In [1]: import numpy as np

In [2]: from numpy import linalg as LA

In [3]: np.set_printoptions(precision=1, suppress=True, linewidth=160)

In [4]: def tidy(a):
   ...:     return np.round(a, 1) + 0
   ...: 

In [5]: arr = np.array([[21, -15, -17, -4],
   ...:     [-15, 75, -5, -10],
   ...:     [-17, -5, 29, 4],
   ...:     [-4, -10, 4, 4]])

In [6]: arr
Out[6]: 
array([[ 21, -15, -17,  -4],
       [-15,  75,  -5, -10],
       [-17,  -5,  29,   4],
       [ -4, -10,   4,   4]])

In [7]: # looks like rank 3

In [8]: np.kron(np.eye(2, dtype=int), arr)
Out[8]: 
array([[ 21, -15, -17,  -4,   0,   0,   0,   0],
       [-15,  75,  -5, -10,   0,   0,   0,   0],
       [-17,  -5,  29,   4,   0,   0,   0,   0],
       [ -4, -10,   4,   4,   0,   0,   0,   0],
       [  0,   0,   0,   0,  21, -15, -17,  -4],
       [  0,   0,   0,   0, -15,  75,  -5, -10],
       [  0,   0,   0,   0, -17,  -5,  29,   4],
       [  0,   0,   0,   0,  -4, -10,   4,   4]])

In [9]: tidy(LA.det(arr.T))
Out[9]: np.float64(0.0)

In [10]: tidy(LA.det(2 * arr)), tidy(LA.det(arr))
Out[10]: (np.float64(0.0), np.float64(0.0))

In [11]: tidy(LA.eigvals(arr))
Out[11]: array([79.9, 42.9,  6.2,  0. ])

In [12]: np.einsum("ij,ji->", arr, arr)
Out[12]: np.int64(8265)

In [13]: np.einsum("ii->", arr)
Out[13]: np.int64(129)

In [14]: tidy(LA.eigvals(arr).sum().real)
Out[14]: np.float64(129.0)

In [15]: x = np.array([-1, -1, -3, -2])

In [16]: (arr @ x).argmax()
Out[16]: np.int64(0)

In [17]: np.einsum("ij,j->i", arr, x)
Out[17]: array([ 53, -25, -73,  -6])

In [18]: arr @ x
Out[18]: array([ 53, -25, -73,  -6])

In [19]: arr @ (2 * x)
Out[19]: array([ 106,  -50, -146,  -12])

In [20]: U, s, vt = LA.svd(arr)

In [21]: tidy(s)
Out[21]: array([79.9, 42.9,  6.2,  0. ])

In [22]: A2 = U[:, :3] @ np.diag(s[:3]) @ vt[:3]

In [23]: LA.matrix_rank(A2)
Out[23]: np.int64(3)

In [24]: tidy(A2)
Out[24]: 
array([[ 21., -15., -17.,  -4.],
       [-15.,  75.,  -5., -10.],
       [-17.,  -5.,  29.,   4.],
       [ -4., -10.,   4.,   4.]])

In [25]: tidy(LA.norm(arr - A2) / LA.norm(arr))
Out[25]: np.float64(0.0)

In [26]: J = np.array([[-2, -2, -2], [-2, -4, -4], [-2, -4, -6]])

In [27]: # symmetric, so the eigenvalues are real

In [28]: x = np.array([0, -3, -1])

In [29]: y = J @ x

In [30]: coef, lr = np.zeros(3), 1 / LA.norm(J, 2) ** 2

In [31]: for i in range(25):
    ...:     coef -= lr * J.T @ (J @ coef - y)
    ...:     if i % 5 == 0: print(i, round(LA.norm(J @ coef - y), 1))
    ...: 
0 1.3
5 1.2
10 1.2
15 1.2
20 1.1

In [32]: tidy(LA.cond(J))
Out[32]: np.float64(16.4)

In [33]: x = np.array([1, 0, 1])

In [34]: h = np.maximum(J @ x, 0)

In [35]: tidy(np.tanh(J @ x))
Out[35]: array([-1., -1., -1.])

In [36]: ev, V = LA.eigh(J)

In [37]: x = np.array([9, 5, 0])

In [38]: tidy(x @ J @ x / (x @ x)), tidy(ev[0]), tidy(ev[-1])
Out[38]: (np.float64(-4.2), np.float64(-10.1), np.float64(-0.6))

In [39]: tidy(V * np.abs(ev) @ V.T)
Out[39]: 
array([[2., 2., 2.],
       [2., 4., 4.],
       [2., 4., 6.]])

In [40]: x @ J @ x
Out[40]: np.int64(-442)

In [41]: np.abs(J).sum(axis=1).max(), tidy(np.abs(ev).max())
Out[41]: (np.int64(12), np.float64(10.1))

In [42]: x = np.array([-4, 3, 1])

In [43]: y = J @ x

In [44]: y
Out[44]: array([  0,  -8, -10])

In [45]: tidy(LA.solve(J, -1 * y))
Out[45]: array([ 4., -3., -1.])

In [46]: ev, V = LA.eigh(J)

In [47]: tidy(ev)
Out[47]: array([-10.1,  -1.3,  -0.6])

In [48]: np.unique(ev.round(6) + 0, return_counts=True)[1]
Out[48]: array([1, 1, 1])

In [49]: tidy(V.T @ V)
Out[49]: 
array([[1., 0., 0.],
       [0., 1., 0.],
       [0., 0., 1.]])

In [50]: tidy(V @ np.diag(ev) @ V.T)
Out[50]: 
array([[-2., -2., -2.],
       [-2., -4., -4.],
       [-2., -4., -6.]])

In [51]: tidy(V.T @ J @ V)
Out[51]: 
array([[-10.1,   0. ,   0. ],
       [  0. ,  -1.3,   0. ],
       [  0. ,   0. ,  -0.6]])

In [52]: M = np.array([[0, 0, 0], [1, 2, 0], [0, 1, 0]])

In [53]: # triangular: eigenvalues sit on the diagonal

In [54]: r = LA.matrix_rank(M)

In [55]: r
Out[55]: np.int64(2)

In [56]: null = LA.svd(M)[2][r:].T

In [57]: [int(LA.matrix_rank(M[:i])) for i in range(1, len(M) + 1)]
Out[57]: [0, 1, 2]

In [58]: null[:, 0] / null[np.abs(null[:, 0]).round(6).argmax(), 0]
Out[58]: array([0., 0., 1.])

In [59]: null @ null.T
Out[59]: 
array([[0., 0., 0.],
       [0., 0., 0.],
       [0., 0., 1.]])

In [60]: [int(LA.matrix_rank(M[:, :j + 1])) for j in range(3)]
Out[60]: [1, 2, 2]

In [61]: LA.cond(M) > 100
Out[61]: np.True_

In [62]: [round(float(x), 1) for x in LA.svd(M, compute_uv=False)[:3]]
Out[62]: [2.4, 0.4, 0.0]

In [63]: LA.matrix_rank(M, rtol=0.1)
Out[63]: np.int64(2)

In [64]: C2 = M.T @ M

In [65]: C2
Out[65]: 
array([[1, 2, 0],
       [2, 5, 0],
       [0, 0, 0]])

In [66]: tidy(LA.svd(M, compute_uv=False) ** 2)
Out[66]: array([5.8, 0.2, 0. ])

In [67]: np.diag(C2)
Out[67]: array([1, 5, 0])
